$ python -q
>>> import numpy as np
>>> np.set_printoptions(precision=1, suppress=True, linewidth=140, floatmode="fixed")
>>> rd = lambda a: np.round(a, 1) + 0
>>> J = np.loadtxt("x.csv", delimiter=",")
>>> J
array([[ 0.8, -0.4, -0.4, -0.2],
       [-0.4,  0.2, -0.8, -0.4],
       [-0.4, -0.8,  0.2, -0.4],
       [-0.2, -0.4, -0.4,  0.8]])
>>> rd(np.linalg.eigvalsh(J).min())
np.float64(-1.0)
>>> print(np.all(np.linalg.eigvalsh(J) > 0))
False
>>> w, V = np.linalg.eigh(J)
>>> vec = np.array([0, 5, 2, 2])
>>> rd(V * np.maximum(w, 0) @ V.T)
array([[ 0.9, -0.2, -0.2, -0.1],
       [-0.2,  0.6, -0.4, -0.2],
       [-0.2, -0.4,  0.6, -0.2],
       [-0.1, -0.2, -0.2,  0.9]])
>>> rd(vec @ J @ vec)
np.float64(-18.2)
>>> rd(np.poly(J))
array([ 1.0, -2.0,  0.0,  2.0, -1.0])
>>> rd(np.linalg.det(J[::-1]))
np.float64(-1.0)
>>> rd(np.linalg.eigvals(J).sum().real)
np.float64(2.0)
>>> F = np.load("data.npy")
>>> F
array([[ 1,  1,  1,  1, -1, -1, -1, -1],
       [ 1, -1, -1,  1,  1, -1, -1,  1],
       [ 1, -1, -1,  1, -1,  1,  1, -1],
       [ 1, -1,  1, -1, -1,  1, -1,  1],
       [ 1, -1,  1, -1,  1, -1,  1, -1],
       [ 1,  1, -1, -1,  1,  1, -1, -1],
       [ 1,  1, -1, -1, -1, -1,  1,  1]])
>>> Uu, sigma = np.linalg.svd(F)
Traceback (most recent call last):
  File "<python-input-16>", line 1, in <module>
    Uu, sigma = np.linalg.svd(F)
    ^^^^^^^^^
ValueError: too many values to unpack (expected 2)
>>> Uu, sigma, Vh = np.linalg.svd(F, full_matrices=False)
>>> rd(sigma)
array([2.8, 2.8, 2.8, 2.8, 2.8, 2.8, 2.8])
>>> rd(np.sqrt((sigma ** 2).sum())), rd(np.linalg.norm(F))
(np.float64(7.5), np.float64(7.5))
>>> rd(Vh @ Vh.T)
array([[1.0, 0.0, 0.0, 0.0, 0.0, 0.0, 0.0],
       [0.0, 1.0, 0.0, 0.0, 0.0, 0.0, 0.0],
       [0.0, 0.0, 1.0, 0.0, 0.0, 0.0, 0.0],
       [0.0, 0.0, 0.0, 1.0, 0.0, 0.0, 0.0],
       [0.0, 0.0, 0.0, 0.0, 1.0, 0.0, 0.0],
       [0.0, 0.0, 0.0, 0.0, 0.0, 1.0, 0.0],
       [0.0, 0.0, 0.0, 0.0, 0.0, 0.0, 1.0]])
>>> print(rd(Uu.T @ F @ Vh.T))
[[2.8 0.0 0.0 0.0 0.0 0.0 0.0]
 [0.0 2.8 0.0 0.0 0.0 0.0 0.0]
 [0.0 0.0 2.8 0.0 0.0 0.0 0.0]
 [0.0 0.0 0.0 2.8 0.0 0.0 0.0]
 [0.0 0.0 0.0 0.0 2.8 0.0 0.0]
 [0.0 0.0 0.0 0.0 0.0 2.8 0.0]
 [0.0 0.0 0.0 0.0 0.0 0.0 2.8]]
>>> (sigma > 1e-8).sum()
np.int64(7)
>>> rd(sigma / sigma[0])
array([1.0, 1.0, 1.0, 1.0, 1.0, 1.0, 1.0])
>>> vec = np.array([3, 3, 1, -3, -1, 2, -3, -3])
>>> print(np.sign((F @ vec).round(6)))
[ 1 -1 -1  1  1  1  1]
>>> F @ np.eye(8)[1]
array([ 1.0, -1.0, -1.0, -1.0, -1.0,  1.0,  1.0])
>>> print(F * vec)
[[ 3  3  1 -3  1 -2  3  3]
 [ 3 -3 -1 -3 -1 -2  3 -3]
 [ 3 -3 -1 -3  1  2 -3  3]
 [ 3 -3  1  3  1  2  3 -3]
 [ 3 -3  1  3 -1 -2 -3  3]
 [ 3  3 -1  3 -1  2  3  3]
 [ 3  3 -1  3  1 -2 -3 -3]]
>>> np.linalg.norm(F @ vec) <= np.linalg.norm(F, 2) * np.linalg.norm(vec) + 1e-9
np.True_
>>> def softmax(z):
...     e = np.exp(z - z.max(axis=-1, keepdims=True))
...     return e / e.sum(axis=-1, keepdims=True)
... 
>>> rd(softmax(F).sum(axis=1))
array([1.0, 1.0, 1.0, 1.0, 1.0, 1.0, 1.0])
>>> rd(softmax(F[1]))
array([0.2, 0.0, 0.0, 0.2, 0.2, 0.0, 0.0, 0.2])
>>> scores = F @ F.T / np.sqrt(8)
>>> rd(softmax(scores)[1] @ F)
array([ 1.0, -0.7, -0.7,  0.7,  0.7, -0.7, -0.7,  0.7])
>>> rd(softmax(scores + np.triu(np.full(scores.shape, -np.inf), 1)))
array([[1.0, 0.0, 0.0, 0.0, 0.0, 0.0, 0.0],
       [0.1, 0.9, 0.0, 0.0, 0.0, 0.0, 0.0],
       [0.1, 0.1, 0.9, 0.0, 0.0, 0.0, 0.0],
       [0.1, 0.1, 0.1, 0.8, 0.0, 0.0, 0.0],
       [0.0, 0.0, 0.0, 0.0, 0.8, 0.0, 0.0],
       [0.0, 0.0, 0.0, 0.0, 0.0, 0.8, 0.0],
       [0.0, 0.0, 0.0, 0.0, 0.0, 0.0, 0.7]])
>>> F.reshape(7, 9)
Traceback (most recent call last):
  File "<python-input-35>", line 1, in <module>
    F.reshape(7, 9)
    ~~~~~~~~~^^^^^^
ValueError: cannot reshape array of size 56 into shape (7,9)
>>> F.ravel(order="F")
array([ 1,  1,  1,  1,  1,  1,  1,  1, -1, -1, -1, -1,  1,  1,  1, -1, -1,  1,  1, -1, -1,  1,  1,  1, -1, -1, -1, -1, -1,  1, -1, -1,  1,
        1, -1, -1, -1,  1,  1, -1,  1, -1, -1, -1,  1, -1,  1, -1,  1, -1,  1, -1,  1, -1, -1,  1])
>>> print(F.reshape(2, -1))
[[ 1  1  1  1 -1 -1 -1 -1  1 -1 -1  1  1 -1 -1  1  1 -1 -1  1 -1  1  1 -1  1 -1  1 -1]
 [-1  1 -1  1  1 -1  1 -1  1 -1  1 -1  1  1 -1 -1  1  1 -1 -1  1  1 -1 -1 -1 -1  1  1]]
>>> t3 = F.reshape(7, 2, -1)
>>> t3.transpose(1, 0, 2)
array([[[ 1,  1,  1,  1],
        [ 1, -1, -1,  1],
        [ 1, -1, -1,  1],
        [ 1, -1,  1, -1],
        [ 1, -1,  1, -1],
        [ 1,  1, -1, -1],
        [ 1,  1, -1, -1]],

       [[-1, -1, -1, -1],
        [ 1, -1, -1,  1],
        [-1,  1,  1, -1],
        [-1,  1, -1,  1],
        [ 1, -1,  1, -1],
        [ 1,  1, -1, -1],
        [-1, -1,  1,  1]]])
>>> print(t3.shape)
(7, 2, 4)
>>> np.swapaxes(t3, 1, 2)[4]
array([[ 1,  1],
       [-1, -1],
       [ 1,  1],
       [-1, -1]])
>>> print(np.einsum("ihd,jhd->hij", t3, t3).shape)
(2, 7, 7)
>>> t3[:, 0]
array([[ 1,  1,  1,  1],
       [ 1, -1, -1,  1],
       [ 1, -1, -1,  1],
       [ 1, -1,  1, -1],
       [ 1, -1,  1, -1],
       [ 1,  1, -1, -1],
       [ 1,  1, -1, -1]])
>>> vec = np.array([0, 2, 0, 0, 0, 2, 2, 2])
>>> h = np.maximum(F @ vec, 0)
>>> F * (h > 1e-9)[:, None]
array([[ 0,  0,  0,  0,  0,  0,  0,  0],
       [ 0,  0,  0,  0,  0,  0,  0,  0],
       [ 0,  0,  0,  0,  0,  0,  0,  0],
       [ 0,  0,  0,  0,  0,  0,  0,  0],
       [ 0,  0,  0,  0,  0,  0,  0,  0],
       [ 0,  0,  0,  0,  0,  0,  0,  0],
       [ 1,  1, -1, -1, -1, -1,  1,  1]])
>>> rd(np.tanh(F @ vec))
array([-1.0, -1.0,  0.0,  0.0, -1.0,  0.0,  1.0])
>>> h
array([0, 0, 0, 0, 0, 0, 4])
>>> np.maximum(F @ vec, 0) - np.maximum(-F @ vec, 0)
array([-4, -4,  0,  0, -4,  0,  4])
>>> np.maximum(F @ (3 * vec), 0)
array([ 0,  0,  0,  0,  0,  0, 12])
>>> np.flatnonzero(h > 1e-9)
array([6])
>>> M = np.load("test2.npy")
>>> print(rd(M))
[[ 0.0  0.7  0.7  0.5 -0.9  1.1  2.2  1.8]
 [-0.2  0.8  0.9  0.8 -0.8  0.8  1.9  2.3]
 [ 0.0  0.8  1.3  1.1 -0.9  0.6  2.5  2.3]
 [-0.3  1.1  0.8  0.6 -1.1  1.3  2.1  2.6]
 [ 0.2  0.9  0.8  1.3 -0.7  0.8  2.2  2.2]
 [ 0.1  1.1  0.8  1.2 -1.0  1.5  2.3  2.1]
 [ 0.2  1.6  1.3  1.7 -0.7  1.6  2.1  2.0]
 [-0.3  1.1  0.7  0.5 -1.2  1.2  2.2  2.5]
 [ 0.1  0.6  1.1  0.8 -0.6  1.5  1.5  2.6]
 [ 0.1  0.7  0.6  0.9 -1.6  0.6  2.7  2.2]
 [ 0.5  0.8  0.9  1.0 -1.0  0.7  2.3  1.6]
 [-0.1  1.2  1.3  0.9 -0.4  1.3  1.7  2.3]
 [-0.3  0.7  1.1  1.6 -0.7  0.2  1.6  1.9]
 [ 0.1  1.6  0.9  1.0 -0.9  0.8  2.2  2.4]
 [-0.1  1.0  1.6  1.6 -1.0  1.5  2.3  1.5]
 [ 0.6  0.9  0.9  1.4 -1.0  0.3  1.2  2.3]
 [-0.1  1.7  1.1  0.8 -0.8  1.3  2.0  2.8]
 [-0.5  0.7  1.3  0.8 -1.2  1.0  2.0  2.4]
 [ 0.0  1.1  1.2  0.7 -1.7  1.3  2.0  1.7]
 [-0.2  1.5  1.4  1.0 -1.2  0.6  2.8  1.5]
 [ 0.1  1.2  0.9  0.9 -1.4  1.2  1.5  1.8]
 [-0.1  1.1  1.4  0.8 -1.3  0.9  2.4  2.1]
 [ 1.7 -1.4  0.0 -2.5 -0.1 -0.9 -2.1  0.1]
 [ 2.5 -1.6 -0.1 -1.4 -0.2 -0.8 -2.4 -0.3]
 [ 2.3 -2.0 -0.5 -1.8  0.0 -1.1 -2.2 -0.1]
 [ 2.2 -2.2  0.0 -1.3 -0.6 -1.2 -1.7 -0.4]
 [ 1.8 -1.8 -0.2 -1.7  0.2 -0.9 -2.0 -0.3]
 [ 2.2 -2.7 -0.1 -1.9  0.4 -1.1 -1.8  0.3]
 [ 1.5 -2.0 -0.5 -2.2  0.1 -1.0 -2.3  0.3]
 [ 2.0 -1.9 -0.4 -1.9 -0.4 -0.7 -2.1 -0.5]
 [ 2.2 -1.7 -0.3 -2.3 -0.6 -1.4 -2.4 -0.4]
 [ 2.0 -1.4  0.1 -2.1  0.2 -0.9 -1.7  0.4]
 [ 1.7 -2.3  0.3 -1.9  0.1 -1.1 -2.2  0.1]
 [ 2.0 -2.1 -0.4 -2.6  0.4 -0.6 -1.8  0.1]
 [ 1.8 -2.1  0.3 -1.7  0.5 -0.5 -1.6 -0.1]
 [ 2.2 -1.2  0.2 -2.2  0.1 -0.7 -2.2  0.0]
 [ 2.2 -2.5 -0.3 -1.9  0.1 -1.0 -1.7 -0.1]
 [ 2.0 -1.6  0.0 -2.3  0.2 -1.5 -1.6  0.1]
 [ 2.0 -2.1  0.1 -2.4  0.2 -0.8 -1.5  0.2]
 [ 2.2 -2.2 -0.1 -1.6 -0.4 -0.8 -2.4  0.0]
 [ 2.2 -1.8 -0.1 -1.8  0.2 -0.7 -2.2 -0.1]
 [ 1.8 -1.9 -0.4 -2.4  0.0 -1.3 -2.1  0.1]
 [ 2.0 -1.4  0.0 -1.7  0.0 -0.6 -1.7  0.2]
 [ 2.1 -1.9 -0.6 -2.0  0.4 -0.9 -1.9  0.3]]
>>> vec = np.array([8, 9, 3, 5, 9, 9, -4, -4])
>>> rhs = M @ vec
>>> rd(np.linalg.lstsq(M, rhs)[0])
array([ 8.0,  9.0,  3.0,  5.0,  9.0,  9.0, -4.0, -4.0])
>>> rd(np.linalg.pinv(M) @ M)
array([[1.0, 0.0, 0.0, 0.0, 0.0, 0.0, 0.0, 0.0],
       [0.0, 1.0, 0.0, 0.0, 0.0, 0.0, 0.0, 0.0],
       [0.0, 0.0, 1.0, 0.0, 0.0, 0.0, 0.0, 0.0],
       [0.0, 0.0, 0.0, 1.0, 0.0, 0.0, 0.0, 0.0],
       [0.0, 0.0, 0.0, 0.0, 1.0, 0.0, 0.0, 0.0],
       [0.0, 0.0, 0.0, 0.0, 0.0, 1.0, 0.0, 0.0],
       [0.0, 0.0, 0.0, 0.0, 0.0, 0.0, 1.0, 0.0],
       [0.0, 0.0, 0.0, 0.0, 0.0, 0.0, 0.0, 1.0]])
>>> rng = np.random.default_rng(17322)
>>> rhs = rhs + 0.3 * rng.normal(size=44)
>>> rd(rhs)
array([ -3.0,  -3.0,  -5.2,  -4.5,   1.2,   5.3,  20.4,  -6.3,   4.6, -14.4,  -0.2,  11.1,  -4.1,   3.9,  10.6,   3.1,   7.6, -10.4,  -1.5,
        -1.1,   2.6,  -3.8, -13.6,   0.3, -10.6, -16.6,  -7.2, -16.7, -19.2, -11.0, -15.7,  -8.1, -15.7, -12.0,  -6.5,  -0.9, -16.2, -15.5,
       -14.4, -11.6,  -4.0, -20.0,  -4.4, -10.3])
>>> b, *_ = np.linalg.lstsq(M, rhs)
>>> rd(np.linalg.norm(rhs - M @ b))
np.float64(2.3)
>>> [round(float(np.linalg.norm(np.linalg.solve(M.T @ M + lam * np.eye(8), M.T @ rhs))), 2) for lam in (0, 1, 10, 100)]
[19.2, 15.87, 7.0, 2.48]
